% ipython --no-banner

In [1]: import numpy as np

In [2]: np.set_printoptions(precision=2, suppress=True, linewidth=120)

In [3]: mat = np.loadtxt("layer6.csv", delimiter=",")

In [4]: mat
Out[4]: 
array([[ 0.,  0.,  0.,  0.,  0.,  0.,  0.,  0.,  0.],
       [ 0., -3.,  0.,  0.,  0.,  0.,  0.,  0.,  0.],
       [ 0.,  0., -3.,  0.,  0.,  0.,  0.,  0.,  0.],
       [ 0.,  0.,  0., -1.,  0.,  0.,  0.,  0.,  0.],
       [ 0.,  0.,  0.,  0., -3.,  0.,  0.,  0.,  0.],
       [ 0.,  0.,  0.,  0.,  0.,  0.,  0.,  0.,  0.],
       [ 0.,  0.,  0.,  0.,  0.,  0., -1.,  0.,  0.],
       [ 0.,  0.,  0.,  0.,  0.,  0.,  0., -3.,  0.],
       [ 0.,  0.,  0.,  0.,  0.,  0.,  0.,  0., -2.]])

In [5]: W = np.array([[4, 3, 0, 1, 5, 2],
   ...:     [2, 1, 0, 3, 0, 3],
   ...:     [0, 1, 5, 1, 2, 0],
   ...:     [2, 5, 3, 3, 0, 2],
   ...:     [5, 4, 5, 5, 3, 3],
   ...:     [3, 1, 3, 4, 0, 5],
   ...:     [5, 1, 2, 1, 3, 3],
   ...:     [1, 5, 4, 3, 4, 2],
   ...:     [4, 4, 5, 2, 5, 1]])

In [6]: c = np.array([2, -2, -2, 2, 2, 2])

In [7]: hid = np.maximum(mat @ W + c, 0)

In [8]: hid
Out[8]: 
array([[2., 0., 0., 2., 2., 2.],
       [0., 0., 0., 0., 2., 0.],
       [2., 0., 0., 0., 0., 2.],
       [0., 0., 0., 0., 2., 0.],
       [0., 0., 0., 0., 0., 0.],
       [2., 0., 0., 2., 2., 2.],
       [0., 0., 0., 1., 0., 0.],
       [0., 0., 0., 0., 0., 0.],
       [0., 0., 0., 0., 0., 0.]])

In [9]: (hid > 0).mean(axis=0)
Out[9]: array([0.33, 0.  , 0.  , 0.33, 0.44, 0.33])

In [10]: W2 = np.array([[4, 2, 4], [2, 0, 3], [5, 5, 0], [2, 0, 3], [1, 3, 5], [1, 4, 5]])

In [11]: W @ W2
Out[11]: 
array([[31, 31, 63],
       [19, 16, 35],
       [31, 31, 16],
       [41, 27, 42],
       [69, 56, 77],
       [42, 41, 52],
       [40, 41, 56],
       [46, 42, 58],
       [59, 52, 64]])

In [12]: hid @ W2
Out[12]: 
array([[16., 18., 34.],
       [ 2.,  6., 10.],
       [10., 12., 18.],
       [ 2.,  6., 10.],
       [ 0.,  0.,  0.],
       [16., 18., 34.],
       [ 2.,  0.,  3.],
       [ 0.,  0.,  0.],
       [ 0.,  0.,  0.]])
